$ ipython --no-banner

In [1]: import numpy as np

In [2]: import numpy.linalg as la

In [3]: np.set_printoptions(precision=1, suppress=True, linewidth=200)

In [4]: M = np.array([[4.1, 6.9, 2.0, 1.9, 9.9, 10.0],
   ...:     [0.1, 4.9, 0.1, -0.1, 9.9, 10.0],
   ...:     [-0.1, 1.1, 0.1, -0.3, 2.0, 2.0],
   ...:     [4.0, 9.0, 2.0, 2.0, 13.9, 14.1]])

In [5]: M.reshape(2, -1)
Out[5]: 
array([[ 4.1,  6.9,  2. ,  1.9,  9.9, 10. ,  0.1,  4.9,  0.1, -0.1,  9.9, 10. ],
       [-0.1,  1.1,  0.1, -0.3,  2. ,  2. ,  4. ,  9. ,  2. ,  2. , 13.9, 14.1]])

In [6]: M.reshape(-1, 2)
Out[6]: 
array([[ 4.1,  6.9],
       [ 2. ,  1.9],
       [ 9.9, 10. ],
       [ 0.1,  4.9],
       [ 0.1, -0.1],
       [ 9.9, 10. ],
       [-0.1,  1.1],
       [ 0.1, -0.3],
       [ 2. ,  2. ],
       [ 4. ,  9. ],
       [ 2. ,  2. ],
       [13.9, 14.1]])

In [7]: t3 = M.reshape(4, 2, -1)

In [8]: np.einsum("ihd,jhd->hij", t3, t3).shape
Out[8]: (2, 4, 4)

In [9]: m1 = np.load("x.npy")

In [10]: m1
Out[10]: 
array([[ 24,  15,  -1, -15],
       [ 15,  45,  12,   0],
       [ -1,  12,  26,   1],
       [-15,   0,   1,  22]])

In [11]: # symmetric

In [12]: vals, vecs = la.eig(m1)

In [13]: np.sort(la.eigvals(m1 @ m1))
Out[13]: array([  19.8,  393.3, 1250.2, 3289.7])

In [14]: E = np.array([[-1, 0, 0], [2, 0, 0], [2, -3, 2]])

In [15]: E
Out[15]: 
array([[-1,  0,  0],
       [ 2,  0,  0],
       [ 2, -3,  2]])

In [16]: # null space of dimension 1

In [17]: np.argsort(-la.norm(E, axis=0).round(6), kind="stable")[:3]
Out[17]: array([0, 1, 2])

In [18]: round(float(la.norm(E, 2) / la.norm(E)), 1)
Out[18]: 0.9

In [19]: la.matrix_rank(E, rtol=0.1)
Out[19]: np.int64(2)
